$ python -q
>>> import numpy as np
>>> import numpy.linalg as la
>>> np.set_printoptions(precision=2, suppress=True, linewidth=140, legacy="1.25")
>>> def rnd(a):
...     return np.round(a, 2) + 0
... 
>>> J = np.load("dump.npy")
>>> J
array([[  3.56,  -0.38,  -7.59,  -0.67],
       [-11.22,   1.09,  -2.08,  -2.91],
       [  7.6 ,  -1.96,   4.54,  -0.27],
       [  5.42,   0.  , -10.05,   2.64],
       [ -2.22,   0.34,   0.62,  -1.01],
       [ -6.92,  -1.74,   0.54,   0.26],
       [-25.82,   2.71,   6.93,  -3.03],
       [ -6.39,   0.08,  -1.4 ,  -0.31],
       [ 14.56,  -0.94,   6.31,   2.34],
       [-11.37,   2.69,   3.91,  -1.96],
       [  4.91,   0.  ,  -6.5 ,   2.31],
       [-12.91,   1.09,  -2.69,  -0.03],
       [-12.9 ,  -2.17,  -5.22,  -0.13],
       [ 16.44,  -1.14,  -0.63,  -1.07]])
>>> Q, Rm = la.qr(J)
>>> Q.shape, Rm.shape
((14, 4), (4, 4))
>>> rnd(Q.T @ Q)
array([[1., 0., 0., 0.],
       [0., 1., 0., 0.],
       [0., 0., 1., 0.],
       [0., 0., 0., 1.]])
>>> rnd(abs(Rm[0, 0])), rnd(la.norm(J[:, 0]))
(44.21, 44.21)
>>> rnd(Q @ Rm)
array([[  3.56,  -0.38,  -7.59,  -0.67],
       [-11.22,   1.09,  -2.08,  -2.91],
       [  7.6 ,  -1.96,   4.54,  -0.27],
       [  5.42,   0.  , -10.05,   2.64],
       [ -2.22,   0.34,   0.62,  -1.01],
       [ -6.92,  -1.74,   0.54,   0.26],
       [-25.82,   2.71,   6.93,  -3.03],
       [ -6.39,   0.08,  -1.4 ,  -0.31],
       [ 14.56,  -0.94,   6.31,   2.34],
       [-11.37,   2.69,   3.91,  -1.96],
       [  4.91,   0.  ,  -6.5 ,   2.31],
       [-12.91,   1.09,  -2.69,  -0.03],
       [-12.9 ,  -2.17,  -5.22,  -0.13],
       [ 16.44,  -1.14,  -0.63,  -1.07]])
>>> print(rnd(Rm))
[[-44.21   3.09   2.07  -3.97]
 [  0.    -4.63  -3.66   1.11]
 [  0.     0.   -18.67   1.71]
 [  0.     0.     0.    -4.72]]
>>> rnd(np.abs(np.diag(Rm)))
array([44.21,  4.63, 18.67,  4.72])
>>> np.allclose(Rm.T @ Rm, J.T @ J)
True
>>> Xc = (J - J.mean(axis=0)) / J.std(axis=0)
>>> np.argwhere(np.abs(Xc) > 2)
array([[6, 0]])
>>> b = la.lstsq(np.delete(Xc, 0, axis=1), Xc[:, 0])[0]
>>> np.abs(b).argmax()
2
>>> print(rnd(1 - np.var(Xc[:, 0] - np.delete(Xc, 0, axis=1) @ b)))
0.47
>>> idx = J[:, 0] > np.median(J[:, 0])
>>> r0 = J[idx].mean(axis=0) - J[~idx].mean(axis=0)
>>> print((((J - J.mean(axis=0)) @ r0 > 0) == idx).mean())
1.0
>>> print(rnd(r0))
[19.69 -1.12 -1.9   1.77]
>>> idx.astype(int)
array([1, 0, 1, 1, 1, 0, 0, 0, 1, 0, 1, 0, 0, 1])
>>> cov = np.cov(J, rowvar=False)
>>> rnd(np.corrcoef(J.T))
array([[ 1.  , -0.57, -0.16,  0.6 ],
       [-0.57,  1.  ,  0.22, -0.49],
       [-0.16,  0.22,  1.  , -0.4 ],
       [ 0.6 , -0.49, -0.4 ,  1.  ]])
>>> rnd(J.std(axis=0))
array([11.51,  1.49,  5.03,  1.71])
>>> cov.shape
(4, 4)
